$ ipython --no-banner

In [1]: import numpy as np

In [2]: np.set_printoptions(precision=2, suppress=True, linewidth=200)

In [3]: tidy = lambda a: np.round(a, 2) + 0

In [4]: M = np.load("mat.npy")

In [5]: M
Out[5]: 
array([[-3,  2,  0,  0,  0,  0],
       [ 1,  0,  0,  0,  0,  0],
       [ 3, -1,  0,  0,  0,  0],
       [ 0,  0, -3,  2,  0,  0],
       [ 0,  0,  1,  0,  0,  0],
       [ 0,  0,  3, -1,  0,  0],
       [ 0,  0,  0,  0, -3,  2],
       [ 0,  0,  0,  0,  1,  0],
       [ 0,  0,  0,  0,  3, -1]])

In [6]: Q, r_ = np.linalg.qr(M)

In [7]: tidy(np.trace(Q @ Q.T))
Out[7]: np.float64(6.0)

In [8]: tidy(Q @ r_)
Out[8]: 
array([[-3.,  2.,  0.,  0.,  0.,  0.],
       [ 1.,  0.,  0.,  0.,  0.,  0.],
       [ 3., -1.,  0.,  0.,  0.,  0.],
       [ 0.,  0., -3.,  2.,  0.,  0.],
       [ 0.,  0.,  1.,  0.,  0.,  0.],
       [ 0.,  0.,  3., -1.,  0.,  0.],
       [ 0.,  0.,  0.,  0., -3.,  2.],
       [ 0.,  0.,  0.,  0.,  1.,  0.],
       [ 0.,  0.,  0.,  0.,  3., -1.]])

In [9]: tidy(np.abs(np.diag(r_)))
Out[9]: array([4.36, 0.86, 4.36, 0.86, 4.36, 0.86])

In [10]: Q.shape, r_.shape
Out[10]: ((9, 6), (6, 6))

In [11]: x0 = np.array([1, 1, 3, 2, 1, 2])

In [12]: y = M @ x0

In [13]: y
Out[13]: array([-1,  1,  2, -5,  3,  7,  1,  1,  1])

In [14]: rng = np.random.default_rng(62984)

In [15]: y = y + 0.05 * rng.normal(size=9)

In [16]: tidy(y)
Out[16]: array([-1.05,  1.01,  2.05, -5.08,  3.05,  6.96,  0.92,  1.06,  1.05])

In [17]: beta, *_ = np.linalg.lstsq(M, y)

In [18]: tidy(beta)
Out[18]: array([1.02, 1.  , 2.98, 1.94, 1.03, 2.01])

In [19]: beta.round()
Out[19]: array([1., 1., 3., 2., 1., 2.])
